$ python -q
>>> import numpy as np
>>> np.set_printoptions(precision=4, suppress=True, linewidth=200)
>>> def rd(a):
...     return np.round(a, 4) + 0
... 
>>> feats = np.load("block3.npy")
>>> print(feats)
[[3 4 1 1 2 2 2 1 0 8 4 8]
 [6 3 7 7 3 3 0 7 5 3 1 3]
 [8 9 3 0 5 7 8 3 7 0 0 6]
 [5 5 9 6 7 3 3 9 9 1 4 8]
 [5 4 2 2 8 2 5 3 9 2 2 4]
 [7 4 5 4 7 7 3 7 8 4 6 8]
 [7 7 8 8 3 8 9 1 0 1 2 7]]
>>> print(rd(np.linalg.norm(feats)))
49.3356
>>> np.count_nonzero(feats)
np.int64(78)
>>> np.diff(feats, axis=0)
array([[ 3, -1,  6,  6,  1,  1, -2,  6,  5, -5, -3, -5],
       [ 2,  6, -4, -7,  2,  4,  8, -4,  2, -3, -1,  3],
       [-3, -4,  6,  6,  2, -4, -5,  6,  2,  1,  4,  2],
       [ 0, -1, -7, -4,  1, -1,  2, -6,  0,  1, -2, -4],
       [ 2,  0,  3,  2, -1,  5, -2,  4, -1,  2,  4,  4],
       [ 0,  3,  3,  4, -4,  1,  6, -6, -8, -3, -4, -1]])
>>> r0 = np.array([0, 0, 2])
>>> np.cross(feats[5, :3], feats[3, :3])
array([ 11, -38,  15])
>>> rng = np.random.default_rng(48333)
>>> A2 = feats + rng.integers(-2, 3, (7, 1)) @ rng.integers(-2, 3, (1, 12))
>>> A2
array([[ 3,  8, -1, -3, -2,  0,  0, -1, -4,  4,  0,  8],
       [ 6,  7,  5,  3, -1,  1, -2,  5,  1, -1, -3,  3],
       [ 8, 11,  2, -2,  3,  6,  7,  2,  5, -2, -2,  6],
       [ 5,  7,  8,  4,  5,  2,  2,  8,  7, -1,  2,  8],
       [ 5,  8,  0, -2,  4,  0,  3,  1,  5, -2, -2,  4],
       [ 7,  6,  4,  2,  5,  6,  2,  6,  6,  2,  4,  8],
       [ 7,  7,  8,  8,  3,  8,  9,  1,  0,  1,  2,  7]])
>>> np.linalg.matrix_rank(A2 - feats, tol=1e-8)
np.int64(1)
>>> x0 = np.array([-7, -8, 8, 0, 1, 8, -5, 2, 0, -2, 8, 8])
>>> h = np.maximum(A2 @ x0, 0)
>>> np.maximum(A2 @ x0, 0) - np.maximum(-A2 @ x0, 0)
array([-41, -29, -72,  82, -88,  82,  53])
>>> arr = np.loadtxt("w.csv", delimiter=",")
>>> arr
array([[-1.04,  0.76,  0.75, -0.53, -1.32,  0.08,  0.87, -0.76, -0.74, -1.64, -1.63, -0.91, -1.21, -0.21, -0.66],
       [ 1.02, -0.36,  1.03, -1.91, -1.62, -0.16,  1.09,  1.44,  0.13, -1.61,  1.95, -0.61,  0.03, -0.63, -3.05],
       [ 1.36, -2.28, -1.72,  1.76,  3.06,  3.3 , -0.82, -0.32, -0.32,  1.36,  2.86, -0.24,  1.82,  1.02,  1.82],
       [ 0.82, -2.12, -1.7 ,  2.  ,  3.  ,  3.82, -0.62, -1.  , -0.79,  0.89,  2.06, -0.68,  1.4 ,  1.14,  2.17],
       [-1.26,  2.42,  1.51, -1.53, -2.73, -4.03,  0.34,  0.56,  0.77, -0.49, -2.92,  0.89, -1.56, -1.02, -1.34],
       [-1.56,  1.4 ,  0.63, -0.13, -1.2 , -0.96,  0.39, -1.  , -0.44, -0.86, -2.83, -0.27, -1.41, -0.21,  0.24],
       [-0.74,  0.22,  0.29, -0.03, -0.51,  0.87,  0.62, -0.88, -0.81, -1.23, -1.  , -0.93, -0.76,  0.06, -0.1 ],
       [-2.9 ,  2.6 ,  0.87,  0.17, -1.74, -1.96,  0.33, -1.92, -0.63, -0.93, -5.37, -0.13, -2.41, -0.27,  1.11],
       [-2.52,  2.04,  1.72, -1.16, -3.06, -0.46,  1.78, -1.68, -1.46, -3.38, -4.14, -1.72, -2.82, -0.54, -1.28]])
>>> r = np.linalg.matrix_rank(arr)
>>> print(r)
3
>>> null = np.linalg.svd(arr)[2][r:].T
>>> print(np.allclose(arr @ null, 0))
True
>>> np.linalg.matrix_rank(arr.T @ arr), np.linalg.matrix_rank(arr @ arr.T)
(np.int64(3), np.int64(3))
>>> [int(np.linalg.matrix_rank(np.delete(arr, i, axis=0))) for i in range(9)]
[3, 3, 3, 3, 3, 3, 3, 3, 3]
>>> np.linalg.matrix_rank(arr, rtol=0.1)
np.int64(3)
>>> A2 = arr / np.sqrt((arr ** 2).mean(axis=1, keepdims=True))
>>> np.linalg.matrix_rank(A2) == np.linalg.matrix_rank(arr)
np.True_
>>> Uu, sv, vt = np.linalg.svd(arr)
>>> print(np.argmax(sv[:-1] / (sv[1:] + 1e-6)) + 1)
3
>>> A2 = Uu[:, :3] @ np.diag(sv[:3]) @ vt[:3]
>>> rd(np.linalg.norm(arr - A2) / np.linalg.norm(arr))
np.float64(0.0)
>>> np.linalg.matrix_rank(arr, rtol=0.05)
np.int64(3)
>>> print(rd(A2))
[[-1.04  0.76  0.75 -0.53 -1.32  0.08  0.87 -0.76 -0.74 -1.64 -1.63 -0.91 -1.21 -0.21 -0.66]
 [ 1.02 -0.36  1.03 -1.91 -1.62 -0.16  1.09  1.44  0.13 -1.61  1.95 -0.61  0.03 -0.63 -3.05]
 [ 1.36 -2.28 -1.72  1.76  3.06  3.3  -0.82 -0.32 -0.32  1.36  2.86 -0.24  1.82  1.02  1.82]
 [ 0.82 -2.12 -1.7   2.    3.    3.82 -0.62 -1.   -0.79  0.89  2.06 -0.68  1.4   1.14  2.17]
 [-1.26  2.42  1.51 -1.53 -2.73 -4.03  0.34  0.56  0.77 -0.49 -2.92  0.89 -1.56 -1.02 -1.34]
 [-1.56  1.4   0.63 -0.13 -1.2  -0.96  0.39 -1.   -0.44 -0.86 -2.83 -0.27 -1.41 -0.21  0.24]
 [-0.74  0.22  0.29 -0.03 -0.51  0.87  0.62 -0.88 -0.81 -1.23 -1.   -0.93 -0.76  0.06 -0.1 ]
 [-2.9   2.6   0.87  0.17 -1.74 -1.96  0.33 -1.92 -0.63 -0.93 -5.37 -0.13 -2.41 -0.27  1.11]
 [-2.52  2.04  1.72 -1.16 -3.06 -0.46  1.78 -1.68 -1.46 -3.38 -4.14 -1.72 -2.82 -0.54 -1.28]]
>>> np.linalg.matrix_rank(A2)
np.int64(3)
>>> rd(np.linalg.norm(arr - A2, 2)), rd(sv[3])
(np.float64(0.0), np.float64(0.0))
